$ python3 -q
>>> import numpy as np
>>> from numpy import linalg as LA
>>> np.set_printoptions(suppress=True, linewidth=100)
>>> rnd = lambda a: np.round(a, 2) + 0
>>> data = np.array([[1.0, 0.9, 0.9, -0.1, -0.1, 0.2, -0.2, 1.3],
...     [0.2, -0.4, -0.9, -0.4, 1.6, -0.8, -2.1, -0.3],
...     [1.0, -1.5, -0.9, -0.6, 0.4, -2.5, 0.7, -1.5],
...     [-0.1, -1.1, -0.9, -1.6, -0.4, 0.8, 0.9, 1.2],
...     [-0.5, -2.9, -1.2, -1.2, 0.5, 1.2, -0.5, 0.9],
...     [2.0, 0.9, -0.5, 0.2, 0.0, 1.7, -0.3, 0.2],
...     [0.4, 1.8, 0.7, 1.1, -1.9, 0.8, 0.5, -1.8],
...     [0.0, -0.5, -1.2, -0.3, -0.7, 0.8, 0.8, 0.2]])
>>> data[:, 3] *= 20
>>> print(data)
[[  1.    0.9   0.9  -2.   -0.1   0.2  -0.2   1.3]
 [  0.2  -0.4  -0.9  -8.    1.6  -0.8  -2.1  -0.3]
 [  1.   -1.5  -0.9 -12.    0.4  -2.5   0.7  -1.5]
 [ -0.1  -1.1  -0.9 -32.   -0.4   0.8   0.9   1.2]
 [ -0.5  -2.9  -1.2 -24.    0.5   1.2  -0.5   0.9]
 [  2.    0.9  -0.5   4.    0.    1.7  -0.3   0.2]
 [  0.4   1.8   0.7  22.   -1.9   0.8   0.5  -1.8]
 [  0.   -0.5  -1.2  -6.   -0.7   0.8   0.8   0.2]]
>>> # column 3 is much longer than the rest
>>> W1 = np.array([[-3, -2, -1, -1],
...     [-2, -2, -1, -3],
...     [2, -3, -1, 3],
...     [1, 3, 1, 2],
...     [1, 0, 0, -1],
...     [3, -3, 1, -3],
...     [-3, -3, -3, -3],
...     [0, 2, 0, 3]])
>>> beta = np.array([7, -8, -8, 9])
>>> H = np.maximum(data @ W1 + beta, 0)
>>> print(rnd((H > 0).mean(axis=0)))
[0.5  0.12 0.12 0.38]
>>> print(LA.matrix_rank(H))
3
>>> cent = np.array([[2, 3], [3, 2], [-2, 1], [-3, 1]])
>>> print(W1 @ cent)
[[ -7 -15]
 [  1 -14]
 [-12   2]
 [  3  12]
 [  5   2]
 [  4   1]
 [  0 -21]
 [ -3   7]]
>>> print(rnd(H @ cent))
[[-17.8  17.3]
 [  5.8   8.7]
 [  0.    0. ]
 [  0.    0. ]
 [  0.    0. ]
 [ -5.2  31.8]
 [ 34.7 214.1]
 [  0.    0. ]]
>>> A = np.loadtxt("sample9.csv", delimiter=",")
>>> print(A)
[[ -3.   5.   9. -10.   2.  -6. -20.   9.   7.  -7.]
 [ -5.  -2.  -4.   8.  -1.  -7.   5.   5.   2.   0.]
 [  0.  -1.   6.  -3.   0.  -1.  -5.   1.   5.  -8.]
 [  2.   0.   3.  -3.  -6.  -9.  -7.   0.   6.  -3.]
 [  0.  -1.   5.  -5.   0.   1. -10.  -7.  -4.  -3.]
 [ -5.  -1.   9.  -4.  -3.   6.  -5.   2.   4.  -4.]
 [ -9.  -6.   6.   0.   4.  -7. -10.   2.  -4.  -4.]
 [  5.   2.  10.  -7.  10.  -1. -15.   2.  -1.  -7.]
 [  2.   7.  -3.   0.  -6.  -9.  -9.   6.   3. -10.]
 [  3.   6.   5.  -5.   1.  -3. -10.   7.   9.  -6.]
 [ -5.  -9.   2.   5.  -1.  -7.   7.  -1.   5.   7.]
 [ -7.  -2.   4.  -3.   6. -13. -11.   5.   7.  -1.]
 [  0.   0.   0.   0.   0.   0.   0.   0.   0.   0.]
 [  0.  -1.   6.  -3.   0.  -1.  -5.   1.   5.  -8.]
 [ -1.  -6.   3.   3.   1. -12.   2.   2.  10.   2.]
 [ -3.   1.  -1.   0.   1. -12.  -6.   1.   9.   0.]
 [  0.  -5.   3.   1.  -4.  -2.   3.  -1.   1.   2.]
 [  4.   3.   1.  -2.   2.  -5.  -5.   3.   5.  -5.]
 [  4.   5.  -2.   2.  -2.  -7.  -4.   8.   3. -10.]
 [-10.  -4.  10.  -7.  -6.   2. -10.   0.   4.  -6.]
 [  0.   1.   3.   1.  -4.  -3.  -4.   6.   3. -13.]
 [ -9.  -7.   6.  -4.  -5.   0.  -5.  -4.   0.  -5.]
 [-16.  -7.   7.  -3.  -3. -15. -15.   6.   5. -11.]
 [ -7.  -6.   3.  -4. -11.  -8.  -7.  -5.   1.   0.]
 [ -9.  -4.  14.  -7.   2.   5. -10.   6.   2.  -5.]
 [  4.   1.   4.   0.   8.  -5.  -6.  -2.   5.  -1.]
 [ -5.  -3.   1.  -3.  -3.  -4.  -5.  -2.   0.  -2.]
 [ -1.  -2.   7.  -2.  -5.   0.  -2.   3.   5.   1.]
 [  4.   2.   6.  -7.   2.  -4. -15.  -4.   1.  -8.]
 [ -1.   3.   4.  -3.  -1.   2.  -5.   4.   4.  -1.]
 [  3.   1.   8.  -4.  -3.  -5.  -7.   6.  10.  -4.]
 [ -1.   3.   4.  -3.  -1.   2.  -5.   4.   4.  -1.]
 [  4.   5.  -2.   2.  -2.  -7.  -4.   8.   3. -10.]
 [ -5.  -3.   7.  -8.   4. -10. -15.   5.   3.  -8.]
 [  0.   2.   3.  -1.   3.  -8.  -9.  12.   1. -11.]
 [  0.   0.   6.  -5.   7.  -6. -10.   7.   3.  -6.]
 [  9.   0.   8.  -3.   1.  -2.  -7.  -3.   2.  -4.]]
>>> Ac = A - A.mean(axis=0)
>>> U, s, Vt = LA.svd(Ac, full_matrices=False)
>>> print(LA.matrix_rank(Ac))
10
>>> print(rnd((s ** 2).sum() ** 2 / (s ** 4).sum()))
5.05
>>> print(np.abs(U[:, 0]).argmax())
10
>>> print((np.sign(U[:, 0]) == np.sign(U[0, 0])).astype(int))
[1 0 1 0 1 1 1 1 1 1 0 1 0 1 0 0 0 0 0 1 1 0 1 0 1 0 0 0 1 0 1 0 0 1 1 1 1]
>>> print(np.abs(Vt[0]).argmax())
6
>>> arr = np.load("data.npy")
>>> print(arr)
[[9 7 9 7]
 [3 6 3 6]
 [9 7 9 7]
 [3 6 3 6]]
>>> hat = np.triu(np.array([[2, -2, -3, -5], [0, 1, 1, -3], [-5, -1, 5, 5], [-4, 5, 3, 1]]), 1) + np.eye(4)
>>> out = hat @ arr @ LA.inv(hat)
>>> print(rnd(LA.det(out)))
0.0
>>> print(rnd(np.poly(out)))
[  1. -30. 132.   0.   0.]
>>> print(out)
[[ -39. -134.  -22. -543.]
 [   3.    1.   11.  -42.]
 [  24.   85.   11.  357.]
 [   3.   12.    0.   57.]]
>>> print(np.trace(out), np.trace(arr))
30.0 30
>>> print(LA.matrix_rank(out))
2
>>> M = np.load("dump.npy")
>>> print(rnd(M))
[[-1.32 -0.81 -0.1  -0.87 -0.72  3.51]
 [ 1.32 -1.19  0.56 -1.   -3.32 -0.7 ]
 [ 0.    1.14 -0.33  3.37 -1.64  0.75]
 [-0.22  2.51 -2.54 -1.52 -0.92 -0.14]
 [-0.44  2.44  3.01 -0.76 -0.36  0.23]
 [ 3.51  0.6  -0.03 -0.14  0.87  1.6 ]]
>>> x0 = np.array([3, 5, 0, 3, 3, 4])
>>> target = M @ x0
>>> beta, lr = np.zeros(6), 1 / LA.norm(M, 2) ** 2
>>> for i in range(20):
...     beta -= lr * M.T @ (M @ beta - target)
...     if i % 5 == 0: print(i, round(LA.norm(M @ beta - target), 2))
... 
0 0.0
5 0.0
10 0.0
15 0.0
>>> print(rnd(beta))
[3. 5. 0. 3. 3. 4.]
>>> print(rnd(LA.cond(M)))
1.0
>>> m1 = np.array([[-3, 5, 3, 3, -4, -4, 9, 11, 1, 7],
...     [1, 9, 7, 7, 0, 0, 13, 15, 5, 11],
...     [1, 9, 7, 7, 0, 0, 13, 15, 5, 11],
...     [-8, 0, -2, -2, -9, -9, 4, 6, -4, 2],
...     [-6, 2, 0, 0, -7, -7, 6, 8, -2, 4],
...     [-2, 6, 4, 4, -3, -3, 10, 12, 2, 8]])
>>> print(m1)
[[-3  5  3  3 -4 -4  9 11  1  7]
 [ 1  9  7  7  0  0 13 15  5 11]
 [ 1  9  7  7  0  0 13 15  5 11]
 [-8  0 -2 -2 -9 -9  4  6 -4  2]
 [-6  2  0  0 -7 -7  6  8 -2  4]
 [-2  6  4  4 -3 -3 10 12  2  8]]
>>> print(rnd(np.trace(LA.pinv(m1) @ m1)))
2.0
>>> U, s, Vt = LA.svd(m1)
>>> vecs = Vt[:(s > 1e-8).sum()]
>>> rng = np.random.default_rng(61969)
>>> x0 = m1[1] + -1 * m1[4] + rng.integers(2) * np.eye(10)[4]
>>> print(x0)
[7. 7. 7. 7. 8. 7. 7. 7. 7. 7.]
>>> print(rnd(vecs.T @ vecs))
[[ 0.23  0.05  0.1   0.1   0.25  0.25 -0.04 -0.08  0.14  0.01]
 [ 0.05  0.12  0.1   0.1   0.04  0.04  0.15  0.17  0.08  0.14]
 [ 0.1   0.1   0.1   0.1   0.09  0.09  0.1   0.11  0.1   0.1 ]
 [ 0.1   0.1   0.1   0.1   0.09  0.09  0.1   0.11  0.1   0.1 ]
 [ 0.25  0.04  0.09  0.09  0.28  0.28 -0.06 -0.12  0.15 -0.01]
 [ 0.25  0.04  0.09  0.09  0.28  0.28 -0.06 -0.12  0.15 -0.01]
 [-0.04  0.15  0.1   0.1  -0.06 -0.06  0.25  0.3   0.06  0.2 ]
 [-0.08  0.17  0.11  0.11 -0.12 -0.12  0.3   0.36  0.04  0.23]
 [ 0.14  0.08  0.1   0.1   0.15  0.15  0.06  0.04  0.11  0.07]
 [ 0.01  0.14  0.1   0.1  -0.01 -0.01  0.2   0.23  0.07  0.17]]
>>> print(LA.matrix_rank(np.vstack([m1, x0])))
3
>>> print(np.allclose(vecs.T @ vecs @ x0, x0))
False
>>> print(rnd(np.diag(vecs.T @ vecs)))
[0.23 0.12 0.1  0.1  0.28 0.28 0.25 0.36 0.11 0.17]
>>> print(np.argsort(-LA.norm(m1, axis=0).round(6), kind="stable")[:3])
[7 6 9]
>>> print(LA.cond(m1) > 100)
True
>>> U, s, Vt = LA.svd(m1)
>>> print(rnd(s))
[47.87 21.23  0.    0.    0.    0.  ]
>>> print(np.argmax(s[:-1] / (s[1:] + 1e-6)) + 1)
2
>>> out = U[:, :2] @ np.diag(s[:2]) @ Vt[:2]
>>> print(rnd(out))
[[-3.  5.  3.  3. -4. -4.  9. 11.  1.  7.]
 [ 1.  9.  7.  7.  0.  0. 13. 15.  5. 11.]
 [ 1.  9.  7.  7.  0.  0. 13. 15.  5. 11.]
 [-8.  0. -2. -2. -9. -9.  4.  6. -4.  2.]
 [-6.  2.  0.  0. -7. -7.  6.  8. -2.  4.]
 [-2.  6.  4.  4. -3. -3. 10. 12.  2.  8.]]
>>> print(rnd(np.abs(m1 - out).max()))
0.0
>>> K = np.loadtxt("a.csv", delimiter=",")
>>> print(K)
[[ 7. -9. -7. -4.  4. -1.  7.  3.]
 [-3.  8. -3. -5.  5.  8.  1.  8.]
 [-6. -8.  4. -3.  3.  0. -8.  1.]
 [-3. -7.  7. -5.  7. -3.  2. -6.]
 [ 2. -6.  7.  3.  2. -9. -5.  8.]
 [-2.  9.  1.  4. -7.  5.  5. -5.]
 [-9.  7. -2.  5. -4.  5. -9. -2.]
 [ 9. -4.  9.  2. -3.  2.  7. -6.]]
>>> print(m1.ravel(order="F"))
[-3  1  1 -8 -6 -2  5  9  9  0  2  6  3  7  7 -2  0  4  3  7  7 -2  0  4 -4  0  0 -9 -7 -3 -4  0  0
 -9 -7 -3  9 13 13  4  6 10 11 15 15  6  8 12  1  5  5 -4 -2  2  7 11 11  2  4  8]
>>> T = m1.reshape(6, 2, -1)
>>> print(T.shape)
(6, 2, 5)
>>> print(np.einsum("ihd,jhd->hij", T, T).shape)
(2, 6, 6)
>>> print(T.transpose(1, 0, 2))
[[[-3  5  3  3 -4]
  [ 1  9  7  7  0]
  [ 1  9  7  7  0]
  [-8  0 -2 -2 -9]
  [-6  2  0  0 -7]
  [-2  6  4  4 -3]]

 [[-4  9 11  1  7]
  [ 0 13 15  5 11]
  [ 0 13 15  5 11]
  [-9  4  6 -4  2]
  [-7  6  8 -2  4]
  [-3 10 12  2  8]]]
>>> lab = rng.permutation(8)
>>> print(lab)
[6 4 7 1 2 0 3 5]
>>> out = K[lab][:, lab]
>>> print(np.allclose(out, K))
False
>>> print(np.diag(out))
[-9.  2. -6.  8.  4.  7. -5.  5.]
>>> print(np.trace(out))
6.0
>>> T = np.stack([K, -1 * K, K[::-1]])
>>> print(LA.matrix_rank(T.reshape(3, -1)))
2
>>> print(T.shape)
(3, 8, 8)
>>> x0 = np.array([1, 6, -9, -9, 4, -8, -3, 3])
>>> print(np.einsum("ij,j->i", K, x0))
[  64.   94.  -24.  -35.   -5.  -91.  -29. -181.]
>>> print((K @ x0).argmax())
1
>>> mat = np.cumsum(np.array([[5, 3, 4, 4],
...     [1, 0, 5, 0],
...     [3, 3, 2, 4],
...     [1, 4, 0, 4],
...     [5, 1, 0, 0],
...     [3, 3, 0, 2],
...     [2, 4, 3, 0],
...     [2, 2, 3, 2],
...     [4, 5, 3, 0],
...     [3, 2, 2, 3],
...     [0, 2, 1, 4],
...     [0, 4, 3, 1],
...     [5, 5, 5, 0],
...     [1, 3, 0, 1],
...     [1, 3, 0, 3],
...     [0, 1, 0, 3],
...     [4, 1, 3, 2],
...     [0, 2, 3, 1],
...     [3, 3, 1, 4],
...     [2, 1, 3, 5],
...     [4, 4, 2, 1],
...     [1, 5, 4, 3],
...     [0, 4, 5, 1],
...     [2, 1, 5, 0],
...     [0, 4, 1, 0]]), axis=0)
>>> print(mat)
[[ 5  3  4  4]
 [ 6  3  9  4]
 [ 9  6 11  8]
 [10 10 11 12]
 [15 11 11 12]
 [18 14 11 14]
 [20 18 14 14]
 [22 20 17 16]
 [26 25 20 16]
 [29 27 22 19]
 [29 29 23 23]
 [29 33 26 24]
 [34 38 31 24]
 [35 41 31 25]
 [36 44 31 28]
 [36 45 31 31]
 [40 46 34 33]
 [40 48 37 34]
 [43 51 38 38]
 [45 52 41 43]
 [49 56 43 44]
 [50 61 47 47]
 [50 65 52 48]
 [52 66 57 48]
 [52 70 58 48]]
>>> out = np.c_[mat[:, :2] @ np.array([[0, 5], [2, 1]]), np.array([-9, -6, -5, -7, -4, -3, -1, -4, -3, -2, 8, -2, -5, 2, -5, 5, -4, 5, 6, 0, -8, 7, 9, -8, -1])]
>>> print(out)
[[  6  28  -9]
 [  6  33  -6]
 [ 12  51  -5]
 [ 20  60  -7]
 [ 22  86  -4]
 [ 28 104  -3]
 [ 36 118  -1]
 [ 40 130  -4]
 [ 50 155  -3]
 [ 54 172  -2]
 [ 58 174   8]
 [ 66 178  -2]
 [ 76 208  -5]
 [ 82 216   2]
 [ 88 224  -5]
 [ 90 225   5]
 [ 92 246  -4]
 [ 96 248   5]
 [102 266   6]
 [104 277   0]
 [112 301  -8]
 [122 311   7]
 [130 315   9]
 [132 326  -8]
 [140 330  -1]]
>>> print(LA.matrix_rank(out))
3
>>> print(rnd(LA.norm(out - mat @ LA.lstsq(mat, out)[0], axis=0)))
[ 0.    0.   22.18]
>>> E = np.load("out8.npy")
>>> print(E)
[[-0.41  0.36 -0.18 -0.28]
 [-2.39  2.48 -1.22 -2.36]
 [ 2.68 -2.72  1.32  2.65]
 [-1.47  1.57 -0.73 -1.56]
 [ 1.83 -1.82  0.92  1.8 ]
 [-0.75  0.81 -0.31 -0.72]
 [ 2.41 -2.38  1.16  2.49]
 [-3.04  3.   -1.43 -2.95]
 [ 0.29 -0.32  0.18  0.25]
 [ 2.04 -2.03  1.09  2.04]
 [ 3.55 -3.56  1.7   3.5 ]
 [-2.92  2.93 -1.46 -2.98]
 [-1.2   1.25 -0.63 -1.23]
 [ 0.23 -0.21  0.12  0.08]
 [ 5.04 -5.02  2.5   5.06]
 [-1.97  1.9  -1.01 -1.98]
 [ 0.99 -0.95  0.52  0.97]
 [-0.04 -0.07 -0.04 -0.04]
 [-2.19  2.07 -0.95 -2.08]
 [-2.34  2.38 -1.23 -2.44]
 [-0.44  0.52 -0.17 -0.5 ]
 [ 0.57 -0.59  0.31  0.67]
 [ 1.52 -1.66  0.78  1.62]
 [-1.9   1.99 -0.95 -1.85]
 [ 1.81 -1.83  0.95  1.93]]
>>> Ac = E - E.mean(axis=0)
>>> vecs = LA.svd(Ac)[2][:1]
>>> out = Ac - Ac @ vecs.T @ vecs
>>> print(LA.norm(out, axis=1).round(6).argmax())
18
>>> print(rnd((Ac @ vecs.T).std(axis=0)))
[3.81]
>>> print(rnd(LA.norm(out) / LA.norm(Ac)))
0.02
>>> print(rnd(np.diag(vecs.T @ vecs)))
[0.31 0.31 0.08 0.31]
>>> Ac = E - E.mean(axis=0)
>>> U, s, Vt = LA.svd(Ac, full_matrices=False)
>>> print(rnd(Ac.mean(axis=0)))
[0. 0. 0. 0.]
>>> print((np.sign(U[:, 0]) == np.sign(U[0, 0])).astype(int))
[1 1 0 1 0 1 0 1 0 0 0 1 1 0 0 1 0 1 1 1 1 0 0 1 0]
>>> print(rnd(s ** 2 / (s ** 2).sum()))
[1. 0. 0. 0.]
>>> print(rnd(Vt[0] * np.sign(Vt[0, np.abs(Vt[0]).argmax()])))
[-0.55  0.56 -0.27 -0.56]
>>> print(LA.matrix_rank(Ac))
4
>>> print(np.abs(Vt[0]).argmax())
1
>>> print(rnd((s ** 2).sum() ** 2 / (s ** 4).sum()))
1.0
>>> x0 = np.array([2, 1, 1, 0])
>>> target = E @ x0
>>> print(rnd(LA.lstsq(E, target)[0]))
[2. 1. 1. 0.]
>>> target = target + 0.1 * rng.normal(size=25)
>>> print(rnd(target))
[-0.5  -3.46  3.78 -2.19  2.74 -0.91  3.59 -4.66  0.4   3.14  5.21 -4.32 -1.81  0.24  7.43 -2.92
  1.41 -0.32 -3.35 -3.67 -0.56  0.75  2.13 -2.82  2.87]
>>> beta, *_ = LA.lstsq(E, target)
>>> print(beta.round())
[2. 1. 1. 1.]
>>> print(rnd(LA.norm(target - E @ beta)))
0.46
>>> hat = E @ LA.solve(E.T @ E, E.T)
>>> print(rnd(np.diag(hat)))
[0.13 0.2  0.1  0.14 0.05 0.14 0.2  0.2  0.08 0.2  0.18 0.1  0.05 0.23 0.25 0.15 0.06 0.17 0.42
 0.16 0.18 0.08 0.21 0.19 0.15]
>>> print(rnd(LA.eigvalsh(hat)))
[0. 0. 0. 0. 0. 0. 0. 0. 0. 0. 0. 0. 0. 0. 0. 0. 0. 0. 0. 0. 0. 1. 1. 1. 1.]
>>> print(rnd(np.trace(hat)))
4.0
>>> print(rnd(hat @ E[:, 2]))
[-0.18 -1.22  1.32 -0.73  0.92 -0.31  1.16 -1.43  0.18  1.09  1.7  -1.46 -0.63  0.12  2.5  -1.01
  0.52 -0.04 -0.95 -1.23 -0.17  0.31  0.78 -0.95  0.95]
>>> print(np.allclose(hat @ hat, hat))
True
